>>> import numpy as np
>>> np.set_printoptions(suppress=True, linewidth=160)
>>> m1 = np.loadtxt("mat.csv", delimiter=",")
>>> print(m1.round(2))
[[-4.69 -0.24  1.71]
 [ 3.93 -2.7   1.51]
 [-3.23 -2.14  3.17]
 [ 1.66  3.04 -3.6 ]
 [-0.02 -3.51  3.56]
 [ 2.26  2.76 -3.5 ]
 [ 4.59 -1.91  0.51]
 [-2.74 -2.48  3.37]
 [ 4.76 -1.52  0.06]
 [-3.25 -2.11  3.15]
 [-2.32  3.45 -2.78]
 [ 4.48  0.71 -2.11]]
>>> C2 = np.cov(m1, rowvar=False)
>>> print(C2.shape)
(3, 3)
>>> print(np.round(np.linalg.eigvalsh(C2)[::-1], 2) + 0)
[16.77  9.75  0.  ]
>>> print(np.round(m1.std(axis=0), 2))
[3.42 2.35 2.66]
>>> lab = m1[:, 0] > np.median(m1[:, 0])
>>> f = m1[lab].mean(axis=0) - m1[~lab].mean(axis=0)
>>> print(np.argsort(-np.abs(f).round(6), kind="stable"))
[0 2 1]
>>> print((((m1 - m1.mean(axis=0)) @ f > 0) == lab).mean())
1.0
>>> print(lab.astype(int))
[0 1 0 1 0 1 1 0 1 0 0 1]
>>> Uu, sig, Vh = np.linalg.svd(m1)
>>> print(np.argmax(sig[:-1] / (sig[1:] + 1e-6)) + 1)
2
>>> print(sig.round(2) + 0)
[13.59 10.73  0.  ]
>>> B = Uu[:, :2] @ np.diag(sig[:2]) @ Vh[:2]
>>> print(round(float(np.linalg.norm(m1 - B) / np.linalg.norm(m1)), 2))
0.0
>>> print(np.linalg.matrix_rank(m1, rtol=0.05))
2
>>> print(np.round(np.abs(m1 - B).max(), 2))
0.0
>>> print(np.linalg.matrix_rank(B))
2
>>> print(B.round(2))
[[-4.69 -0.24  1.71]
 [ 3.93 -2.7   1.51]
 [-3.23 -2.14  3.17]
 [ 1.66  3.04 -3.6 ]
 [-0.02 -3.51  3.56]
 [ 2.26  2.76 -3.5 ]
 [ 4.59 -1.91  0.51]
 [-2.74 -2.48  3.37]
 [ 4.76 -1.52  0.06]
 [-3.25 -2.11  3.15]
 [-2.32  3.45 -2.78]
 [ 4.48  0.71 -2.11]]
>>> data = np.load("dump.npy")
>>> print(data)
[[ 3  1 -2  1  3]
 [ 1  3  1 -2  1]
 [-2  1  3  1 -2]
 [ 1 -2  1  3  1]
 [ 3  1 -2  1  3]]
>>> vals, vecs = np.linalg.eigh(data)
>>> vec = np.array([1, 1, 0, 2, 2])
>>> print(vec @ data @ vec / (vec @ vec), np.round(vals[0], 2), np.round(vals[-1], 2))
5.2 -1.16 7.86
>>> Uu, sig, Vh = np.linalg.svd(data)
>>> vecs = Vh[:(sig > 1e-8).sum()]
>>> rng = np.random.default_rng(7021)
>>> vec = data[1] + 4 * data[3] + rng.integers(2) * np.eye(5)[4]
>>> print(vec)
[ 5. -5.  5. 10.  6.]
>>> print(np.round(np.linalg.norm(vec - vecs.T @ vecs @ vec), 2))
0.71
>>> print(np.round(np.diag(vecs.T @ vecs), 2))
[0.5 1.  1.  1.  0.5]
>>> feats = np.loadtxt("run14.csv", delimiter=",")
>>> print(feats)
[[ 2. -2. -2. -2.  1.  0.  2.  0.  0.]
 [ 2.  2. -2. -1.  2.  2.  0. -1.  1.]
 [ 4.  3. -2.  1.  3.  1.  3.  0. -2.]
 [ 4.  4. -3.  1.  3.  2.  2. -3.  0.]
 [ 5.  0. -5.  1.  0. -3.  5. -1. -2.]
 [ 4. -1. -5.  3.  4. -1.  6. -1.  3.]
 [-1. -2. -2.  2.  1. -3.  4.  0.  2.]
 [ 0.  3. -2.  1.  3.  0.  0.  0.  3.]
 [ 2.  2. -2. -1.  2.  2.  0. -1.  1.]
 [ 2.  1. -1. -1.  2.  1.  1.  2. -1.]
 [ 1.  0. -1.  0.  1. -1.  0.  0. -1.]
 [ 2.  1. -1. -1.  2.  1.  1.  2. -1.]
 [ 3.  2. -3. -1.  3.  1.  0. -1.  0.]]
>>> t = np.radians(90)
>>> r_ = np.eye(9)
>>> r_[7, 7] = r_[0, 0] = np.cos(t)
>>> r_[7, 0], r_[0, 7] = -np.sin(t), np.sin(t)
>>> print(r_.round(2) + 0)
[[ 0.  0.  0.  0.  0.  0.  0.  1.  0.]
 [ 0.  1.  0.  0.  0.  0.  0.  0.  0.]
 [ 0.  0.  1.  0.  0.  0.  0.  0.  0.]
 [ 0.  0.  0.  1.  0.  0.  0.  0.  0.]
 [ 0.  0.  0.  0.  1.  0.  0.  0.  0.]
 [ 0.  0.  0.  0.  0.  1.  0.  0.  0.]
 [ 0.  0.  0.  0.  0.  0.  1.  0.  0.]
 [-1.  0.  0.  0.  0.  0.  0.  0.  0.]
 [ 0.  0.  0.  0.  0.  0.  0.  0.  1.]]
>>> B = feats @ r_.T
>>> print(B.round(2) + 0)
[[ 0. -2. -2. -2.  1.  0.  2. -2.  0.]
 [-1.  2. -2. -1.  2.  2.  0. -2.  1.]
 [ 0.  3. -2.  1.  3.  1.  3. -4. -2.]
 [-3.  4. -3.  1.  3.  2.  2. -4.  0.]
 [-1.  0. -5.  1.  0. -3.  5. -5. -2.]
 [-1. -1. -5.  3.  4. -1.  6. -4.  3.]
 [ 0. -2. -2.  2.  1. -3.  4.  1.  2.]
 [ 0.  3. -2.  1.  3.  0.  0.  0.  3.]
 [-1.  2. -2. -1.  2.  2.  0. -2.  1.]
 [ 2.  1. -1. -1.  2.  1.  1. -2. -1.]
 [ 0.  0. -1.  0.  1. -1.  0. -1. -1.]
 [ 2.  1. -1. -1.  2.  1.  1. -2. -1.]
 [-1.  2. -3. -1.  3.  1.  0. -3.  0.]]
>>> print(np.abs(B - feats).max(axis=0))
[7. 0. 0. 0. 0. 0. 0. 4. 0.]
>>> print(np.round(np.linalg.det(r_), 2), np.trace(r_))
1.0 7.0
>>> lab = rng.permutation(9)
>>> B = feats[:, lab] * rng.choice([-1, 1], 9)
>>> print(B)
[[ 0.  2. -2.  2.  0.  2. -2.  1.  0.]
 [ 1.  1. -2.  2. -1. -2. -0.  2.  2.]
 [-2. -1. -4.  2.  0. -3. -3.  3.  1.]
 [ 0. -1. -4.  3. -3. -4. -2.  3.  2.]
 [-2. -1. -5.  5. -1. -0. -5.  0. -3.]
 [ 3. -3. -4.  5. -1.  1. -6.  4. -1.]
 [ 2. -2.  1.  2.  0.  2. -4.  1. -3.]
 [ 3. -1. -0.  2.  0. -3. -0.  3.  0.]
 [ 1.  1. -2.  2. -1. -2. -0.  2.  2.]
 [-1.  1. -2.  1.  2. -1. -1.  2.  1.]
 [-1. -0. -1.  1.  0. -0. -0.  1. -1.]
 [-1.  1. -2.  1.  2. -1. -1.  2.  1.]
 [ 0.  1. -3.  3. -1. -2. -0.  3.  1.]]
>>> Uu, _, Vh = np.linalg.svd(feats.T @ B)
>>> print(np.round(np.linalg.lstsq(feats, B)[0], 2) + 0)
[[ 0.  0. -1.  0.  0.  0.  0.  0.  0.]
 [ 0.  0.  0.  0.  0. -1.  0.  0.  0.]
 [ 0.  0.  0. -1.  0.  0.  0.  0.  0.]
 [ 0. -1.  0.  0.  0.  0.  0.  0.  0.]
 [ 0.  0.  0.  0.  0.  0.  0.  1.  0.]
 [ 0.  0.  0.  0.  0.  0.  0.  0.  1.]
 [ 0.  0.  0.  0.  0.  0. -1.  0.  0.]
 [ 0.  0.  0.  0.  1.  0.  0.  0.  0.]
 [ 1.  0.  0.  0.  0.  0.  0.  0.  0.]]
>>> print(np.round(Uu @ Vh, 2) + 0)
[[ 0.  0. -1.  0.  0.  0.  0.  0.  0.]
 [ 0.  0.  0.  0.  0. -1.  0.  0.  0.]
 [ 0.  0.  0. -1.  0.  0.  0.  0.  0.]
 [ 0. -1.  0.  0.  0.  0.  0.  0.  0.]
 [ 0.  0.  0.  0.  0.  0.  0.  1.  0.]
 [ 0.  0.  0.  0.  0.  0.  0.  0.  1.]
 [ 0.  0.  0.  0.  0.  0. -1.  0.  0.]
 [ 0.  0.  0.  0.  1.  0.  0.  0.  0.]
 [ 1.  0.  0.  0.  0.  0.  0.  0.  0.]]
>>> O, r_ = np.linalg.qr(feats)
>>> print(np.round(O.T @ O, 2) + 0)
[[1. 0. 0. 0. 0. 0. 0. 0. 0.]
 [0. 1. 0. 0. 0. 0. 0. 0. 0.]
 [0. 0. 1. 0. 0. 0. 0. 0. 0.]
 [0. 0. 0. 1. 0. 0. 0. 0. 0.]
 [0. 0. 0. 0. 1. 0. 0. 0. 0.]
 [0. 0. 0. 0. 0. 1. 0. 0. 0.]
 [0. 0. 0. 0. 0. 0. 1. 0. 0.]
 [0. 0. 0. 0. 0. 0. 0. 1. 0.]
 [0. 0. 0. 0. 0. 0. 0. 0. 1.]]
>>> print(np.round(np.abs(np.diag(r_)), 2))
[10.2   6.45  4.19  4.33  3.81  2.41  2.42  2.3   0.88]
>>> print(O.shape, r_.shape)
(13, 9) (9, 9)
>>> print(np.round(O @ r_, 2) + 0)
[[ 2. -2. -2. -2.  1.  0.  2.  0.  0.]
 [ 2.  2. -2. -1.  2.  2.  0. -1.  1.]
 [ 4.  3. -2.  1.  3.  1.  3.  0. -2.]
 [ 4.  4. -3.  1.  3.  2.  2. -3.  0.]
 [ 5.  0. -5.  1.  0. -3.  5. -1. -2.]
 [ 4. -1. -5.  3.  4. -1.  6. -1.  3.]
 [-1. -2. -2.  2.  1. -3.  4.  0.  2.]
 [ 0.  3. -2.  1.  3.  0.  0.  0.  3.]
 [ 2.  2. -2. -1.  2.  2.  0. -1.  1.]
 [ 2.  1. -1. -1.  2.  1.  1.  2. -1.]
 [ 1.  0. -1.  0.  1. -1.  0.  0. -1.]
 [ 2.  1. -1. -1.  2.  1.  1.  2. -1.]
 [ 3.  2. -3. -1.  3.  1.  0. -1.  0.]]
>>> print(np.round(abs(r_[0, 0]), 2), np.round(np.linalg.norm(feats[:, 0]), 2))
10.2 10.2
>>> print(np.allclose(r_.T @ r_, feats.T @ feats))
True
>>> print(np.round(np.trace(O @ O.T), 2))
9.0
>>> B = feats[0, 0] * feats[1:] - np.outer(feats[1:, 0], feats[0])
>>> print(B)
[[ 0.  8.  0.  2.  2.  4. -4. -2.  2.]
 [ 0. 14.  4. 10.  2.  2. -2.  0. -4.]
 [ 0. 16.  2. 10.  2.  4. -4. -6.  0.]
 [ 0. 10.  0. 12. -5. -6.  0. -2. -4.]
 [ 0.  6. -2. 14.  4. -2.  4. -2.  6.]
 [ 0. -6. -6.  2.  3. -6. 10.  0.  4.]
 [ 0.  6. -4.  2.  6.  0.  0.  0.  6.]
 [ 0.  8.  0.  2.  2.  4. -4. -2.  2.]
 [ 0.  6.  2.  2.  2.  2. -2.  4. -2.]
 [ 0.  2.  0.  2.  1. -2. -2.  0. -2.]
 [ 0.  6.  2.  2.  2.  2. -2.  4. -2.]
 [ 0. 10.  0.  4.  3.  2. -6. -2.  0.]]
>>> print(np.flatnonzero(~B.round(6).any(axis=1)))
[]
>>> M = np.loadtxt("m.csv", delimiter=",")
>>> print(M)
[[0. 1. 1. 1. 1. 1. 1. 1. 1.]
 [1. 0. 1. 1. 1. 1. 1. 1. 1.]
 [1. 1. 0. 1. 1. 1. 1. 1. 1.]
 [1. 1. 1. 0. 1. 1. 1. 1. 1.]
 [1. 1. 1. 1. 0. 1. 1. 1. 1.]
 [1. 1. 1. 1. 1. 0. 1. 1. 1.]
 [1. 1. 1. 1. 1. 1. 0. 1. 1.]
 [1. 1. 1. 1. 1. 1. 1. 0. 1.]
 [1. 1. 1. 1. 1. 1. 1. 1. 0.]]
>>> # symmetric
>>> print(np.all(np.linalg.eigvalsh(M) > 0))
False
>>> print(np.round(np.linalg.eigvalsh(M).min(), 2))
-1.0
>>> print([round(float(np.linalg.det(M[:i, :i])), 2) + 0 for i in range(1, 10)])
[0.0, -1.0, 2.0, -3.0, 4.0, -5.0, 6.0, -7.0, 8.0]
>>> vec = np.array([-4, 1, -1, 0, -5, -3, 3, -1, 3])
>>> h = np.maximum(M @ vec, 0)
>>> print(h)
[0. 0. 0. 0. 0. 0. 0. 0. 0.]
>>> print(np.maximum(M @ vec, 0) - np.maximum(-M @ vec, 0))
[ -3.  -8.  -6.  -7.  -2.  -4. -10.  -6. -10.]
>>> print(np.flatnonzero(h > 1e-9))
[]
>>> A = np.load("out4.npy")
>>> print(A.round(2))
[[-0.17 -0.31 -0.3   3.63 -1.61]
 [ 0.52 -1.6  -3.45  0.1   1.13]
 [-1.22  1.64 -1.85 -1.24 -2.62]
 [-3.5   0.49 -0.17  0.64  1.76]
 [ 1.4   3.23 -0.78  0.92  1.47]]
>>> B = A / np.linalg.norm(A, axis=1, keepdims=True)
>>> C2 = B @ B.T
>>> print(C2.round(2) + 0)
[[1. 0. 0. 0. 0.]
 [0. 1. 0. 0. 0.]
 [0. 0. 1. 0. 0.]
 [0. 0. 0. 1. 0.]
 [0. 0. 0. 0. 1.]]
>>> print(np.argwhere(np.triu(np.abs(C2) > 0.95, 1)))
[]
>>> print(np.degrees(np.arccos(np.clip(C2[4, 2], -1, 1))))
90.0
>>> vec = np.array([1, 1, 1, -3, 0])
>>> h = np.maximum(A @ vec, 0)
>>> print(np.round(np.maximum(A @ vec, 0) - np.maximum(-A @ vec, 0), 2))
[-11.68  -4.83   2.28  -5.08   1.08]
>>> print(h.round(2))
[0.   0.   2.28 0.   1.08]
>>> print(np.round(A * (h > 1e-9)[:, None], 2))
[[-0.   -0.   -0.    0.   -0.  ]
 [ 0.   -0.   -0.    0.    0.  ]
 [-1.22  1.64 -1.85 -1.24 -2.62]
 [-0.    0.   -0.    0.    0.  ]
 [ 1.4   3.23 -0.78  0.92  1.47]]
>>> print(np.round(np.tanh(A @ vec), 2))
[-1.   -1.    0.98 -1.    0.79]
>>> print(np.round(A.T @ h, 2))
[-1.28  7.22 -5.05 -1.82 -4.4 ]
>>> print(np.round(A @ A.T, 2) + 0)
[[16.  0.  0.  0.  0.]
 [ 0. 16.  0.  0.  0.]
 [ 0.  0. 16.  0.  0.]
 [ 0.  0.  0. 16.  0.]
 [ 0.  0.  0.  0. 16.]]
>>> print(np.round(np.linalg.svd(A, compute_uv=False), 2))
[4. 4. 4. 4. 4.]
>>> print(np.round(np.linalg.norm(A, axis=0), 2))
[4. 4. 4. 4. 4.]
>>> print(np.round(np.linalg.pinv(A), 2))
[[-0.01  0.03 -0.08 -0.22  0.09]
 [-0.02 -0.1   0.1   0.03  0.2 ]
 [-0.02 -0.22 -0.12 -0.01 -0.05]
 [ 0.23  0.01 -0.08  0.04  0.06]
 [-0.1   0.07 -0.16  0.11  0.09]]
>>> t = np.radians(180)
>>> r_ = np.eye(5)
>>> r_[3, 3] = r_[1, 1] = np.cos(t)
>>> r_[3, 1], r_[1, 3] = -np.sin(t), np.sin(t)
>>> print(r_.round(2) + 0)
[[ 1.  0.  0.  0.  0.]
 [ 0. -1.  0.  0.  0.]
 [ 0.  0.  1.  0.  0.]
 [ 0.  0.  0. -1.  0.]
 [ 0.  0.  0.  0.  1.]]
>>> B = A @ r_.T
>>> print(B.round(2))
[[-0.17  0.31 -0.3  -3.63 -1.61]
 [ 0.52  1.6  -3.45 -0.1   1.13]
 [-1.22 -1.64 -1.85  1.24 -2.62]
 [-3.5  -0.49 -0.17 -0.64  1.76]
 [ 1.4  -3.23 -0.78 -0.92  1.47]]
>>> print(np.allclose(np.linalg.norm(A, axis=1), np.linalg.norm(B, axis=1)))
True
>>> print(np.round(B.T @ B, 2) + 0)
[[16.  0.  0.  0.  0.]
 [ 0. 16.  0.  0.  0.]
 [ 0.  0. 16.  0.  0.]
 [ 0.  0.  0. 16.  0.]
 [ 0.  0.  0.  0. 16.]]
>>> print(np.round(B @ B.T, 2) + 0)
[[16.  0.  0.  0.  0.]
 [ 0. 16.  0.  0.  0.]
 [ 0.  0. 16.  0.  0.]
 [ 0.  0.  0. 16.  0.]
 [ 0.  0.  0.  0. 16.]]
>>> print(round(B[:, 1] @ B[:, 3], 2))
0.0
>>> lab = rng.integers(0, 3, 9)
>>> J = np.array([[1, 2, 1, -1, -2, 1, -2, -2, -1],
...     [-1, -1, 2, 0, 2, 1, 0, 1, 2],
...     [0, -2, 2, 0, 1, -2, -1, -2, 1],
...     [1, 1, 0, -2, -2, 0, 2, 1, 1],
...     [2, 0, -2, -1, -2, 1, 2, 0, 1],
...     [1, -1, -2, 2, 2, -1, 2, 1, 2],
...     [1, -2, 2, 0, 0, 0, -1, 0, 1],
...     [-2, 1, 0, -2, 1, 1, -2, -1, -1],
...     [2, -2, 1, 2, -1, -2, 2, 2, 1]]) * (lab[:, None] == lab)
>>> print(J)
[[ 1  0  0  0  0  0  0  0 -1]
 [ 0 -1  2  0  0  0  0  0  0]
 [ 0 -2  2  0  0  0 -1  0  0]
 [ 0  0  0 -2 -2  0  0  1  0]
 [ 0  0  0 -1 -2  1  0  0  0]
 [ 0  0  0  2  2 -1  0  1  0]
 [ 0 -2  2  0  0  0 -1  0  0]
 [ 0  0  0 -2  1  1  0 -1  0]
 [ 2  0  0  0  0  0  0  0  1]]
>>> Uu, sig, Vh = np.linalg.svd(J)
>>> print(np.argmax(sig[:-1] / (sig[1:] + 1e-6)) + 1)
8
>>> B = Uu[:, :8] @ np.diag(sig[:8]) @ Vh[:8]
>>> print(np.linalg.matrix_rank(B))
8
>>> print(np.linalg.matrix_rank(J, rtol=0.05))
8
>>> print(np.round(np.linalg.norm(J - B) / np.linalg.norm(J), 2))
0.0
>>> print(round(np.abs(J - B).max(), 2))
0.0
>>> def softmax(z):
...     e = np.exp(z - z.max(axis=-1, keepdims=True))
...     return e / e.sum(axis=-1, keepdims=True)
... 
>>> print(np.round(softmax(J).sum(axis=1), 2))
[1. 1. 1. 1. 1. 1. 1. 1. 1.]
>>> print(np.round(softmax(J[4]), 2))
[0.11 0.11 0.11 0.04 0.01 0.29 0.11 0.11 0.11]
>>> print(np.round(softmax(J[4] + -1), 2))
[0.11 0.11 0.11 0.04 0.01 0.29 0.11 0.11 0.11]
>>> scores = J @ J.T / np.sqrt(9)
>>> print(softmax(scores).round(6).argmax(axis=1))
[0 2 2 3 3 5 2 7 8]
>>> print(np.round(softmax(scores)[4] @ J, 2))
[ 0.14 -0.24  0.28 -1.16 -1.31  0.41 -0.09  0.29  0.  ]
>>> print(np.round(softmax(scores), 2) + 0)
[[0.19 0.1  0.1  0.1  0.1  0.1  0.1  0.1  0.13]
 [0.04 0.2  0.28 0.04 0.04 0.04 0.28 0.04 0.04]
 [0.02 0.14 0.38 0.02 0.02 0.02 0.38 0.02 0.02]
 [0.03 0.03 0.03 0.59 0.22 0.   0.03 0.04 0.03]
 [0.05 0.05 0.05 0.35 0.35 0.   0.05 0.07 0.05]
 [0.03 0.03 0.03 0.   0.   0.84 0.03 0.01 0.03]
 [0.02 0.14 0.38 0.02 0.02 0.02 0.38 0.02 0.02]
 [0.05 0.05 0.05 0.08 0.08 0.01 0.05 0.56 0.05]
 [0.1  0.07 0.07 0.07 0.07 0.07 0.07 0.07 0.39]]
